$ python -q
>>> import numpy as np
>>> np.set_printoptions(precision=3, suppress=True, linewidth=160, floatmode="fixed")
>>> A = np.load("a.npy")
>>> A
array([[ 0,  5, -7,  4,  8, -6, -6,  4,  3,  5,  7,  7],
       [ 0,  0, -3,  1, -7,  1, -9, -2,  8, -6,  1,  4],
       [ 0,  0,  0,  6, -6,  3,  8,  7, -9, -2, -4, -1],
       [ 0,  0,  0,  0,  6,  1,  2,  0,  9,  2,  1, -2],
       [ 0,  0,  0,  0,  0,  5, -8, -4, -9, -2, -4, -3],
       [ 0,  0,  0,  0,  0,  0, -6, -7,  6,  8,  1,  6],
       [ 0,  0,  0,  0,  0,  0,  0, -1, -9, -5, -9,  3],
       [ 0,  0,  0,  0,  0,  0,  0,  0, -6,  9,  7, -7],
       [ 0,  0,  0,  0,  0,  0,  0,  0,  0, -6,  1,  3],
       [ 0,  0,  0,  0,  0,  0,  0,  0,  0,  0,  6,  6],
       [ 0,  0,  0,  0,  0,  0,  0,  0,  0,  0,  0,  7],
       [ 0,  0,  0,  0,  0,  0,  0,  0,  0,  0,  0,  0]])
>>> # rank 11
>>> np.unique(A.round(6), axis=0).shape
(12, 12)
>>> np.round(np.trace(np.linalg.pinv(A) @ A), 3)
np.float64(11.0)
>>> np.round(A @ np.linalg.pinv(A) @ A, 3) + 0
array([[ 0.000,  5.000, -7.000,  4.000,  8.000, -6.000, -6.000,  4.000,  3.000,  5.000,  7.000,  7.000],
       [ 0.000,  0.000, -3.000,  1.000, -7.000,  1.000, -9.000, -2.000,  8.000, -6.000,  1.000,  4.000],
       [ 0.000,  0.000,  0.000,  6.000, -6.000,  3.000,  8.000,  7.000, -9.000, -2.000, -4.000, -1.000],
       [ 0.000,  0.000,  0.000,  0.000,  6.000,  1.000,  2.000,  0.000,  9.000,  2.000,  1.000, -2.000],
       [ 0.000,  0.000,  0.000,  0.000,  0.000,  5.000, -8.000, -4.000, -9.000, -2.000, -4.000, -3.000],
       [ 0.000,  0.000,  0.000,  0.000,  0.000,  0.000, -6.000, -7.000,  6.000,  8.000,  1.000,  6.000],
       [ 0.000,  0.000,  0.000,  0.000,  0.000,  0.000,  0.000, -1.000, -9.000, -5.000, -9.000,  3.000],
       [ 0.000,  0.000,  0.000,  0.000,  0.000,  0.000,  0.000,  0.000, -6.000,  9.000,  7.000, -7.000],
       [ 0.000,  0.000,  0.000,  0.000,  0.000,  0.000,  0.000,  0.000,  0.000, -6.000,  1.000,  3.000],
       [ 0.000,  0.000,  0.000,  0.000,  0.000,  0.000,  0.000,  0.000,  0.000,  0.000,  6.000,  6.000],
       [ 0.000,  0.000,  0.000,  0.000,  0.000,  0.000,  0.000,  0.000,  0.000,  0.000,  0.000,  7.000],
       [ 0.000,  0.000,  0.000,  0.000,  0.000,  0.000,  0.000,  0.000,  0.000,  0.000,  0.000,  0.000]])
>>> np.allclose(A[:-1].T @ np.linalg.lstsq(A[:-1].T, A[-1])[0], A[-1])
True
>>> np.linalg.lstsq(A[:-1].T, A[-1])[2]
np.int32(11)
>>> np.sort(np.linalg.eigvals(A))
array([0.000, 0.000, 0.000, 0.000, 0.000, 0.000, 0.000, 0.000, 0.000, 0.000, 0.000, 0.000])
>>> np.prod(np.diag(A)), round(np.linalg.det(A), 3)
(np.int64(0), np.float64(0.0))
>>> [int(np.linalg.matrix_rank(np.linalg.matrix_power(A, p))) for p in range(1, 13)]
[11, 10, 9, 8, 7, 6, 5, 4, 3, 2, 1, 0]
>>> U, s, VT = np.linalg.svd(A)
>>> V = VT[:(s > 1e-8).sum()]
>>> rng = np.random.default_rng(12935)
>>> x0 = A[7] + 2 * A[4] + rng.integers(2) * np.eye(12)[2]
>>> x0
array([  0.000,   0.000,   1.000,   0.000,   0.000,  10.000, -16.000,  -8.000, -24.000,   5.000,  -1.000, -13.000])
>>> np.round(np.linalg.norm(x0 - V.T @ V @ x0), 3)
np.float64(0.0)
>>> np.round(V.T @ V, 3) + 0
array([[0.000, 0.000, 0.000, 0.000, 0.000, 0.000, 0.000, 0.000, 0.000, 0.000, 0.000, 0.000],
       [0.000, 1.000, 0.000, 0.000, 0.000, 0.000, 0.000, 0.000, 0.000, 0.000, 0.000, 0.000],
       [0.000, 0.000, 1.000, 0.000, 0.000, 0.000, 0.000, 0.000, 0.000, 0.000, 0.000, 0.000],
       [0.000, 0.000, 0.000, 1.000, 0.000, 0.000, 0.000, 0.000, 0.000, 0.000, 0.000, 0.000],
       [0.000, 0.000, 0.000, 0.000, 1.000, 0.000, 0.000, 0.000, 0.000, 0.000, 0.000, 0.000],
       [0.000, 0.000, 0.000, 0.000, 0.000, 1.000, 0.000, 0.000, 0.000, 0.000, 0.000, 0.000],
       [0.000, 0.000, 0.000, 0.000, 0.000, 0.000, 1.000, 0.000, 0.000, 0.000, 0.000, 0.000],
       [0.000, 0.000, 0.000, 0.000, 0.000, 0.000, 0.000, 1.000, 0.000, 0.000, 0.000, 0.000],
       [0.000, 0.000, 0.000, 0.000, 0.000, 0.000, 0.000, 0.000, 1.000, 0.000, 0.000, 0.000],
       [0.000, 0.000, 0.000, 0.000, 0.000, 0.000, 0.000, 0.000, 0.000, 1.000, 0.000, 0.000],
       [0.000, 0.000, 0.000, 0.000, 0.000, 0.000, 0.000, 0.000, 0.000, 0.000, 1.000, 0.000],
       [0.000, 0.000, 0.000, 0.000, 0.000, 0.000, 0.000, 0.000, 0.000, 0.000, 0.000, 1.000]])
>>> np.allclose(V.T @ V @ x0, x0)
True
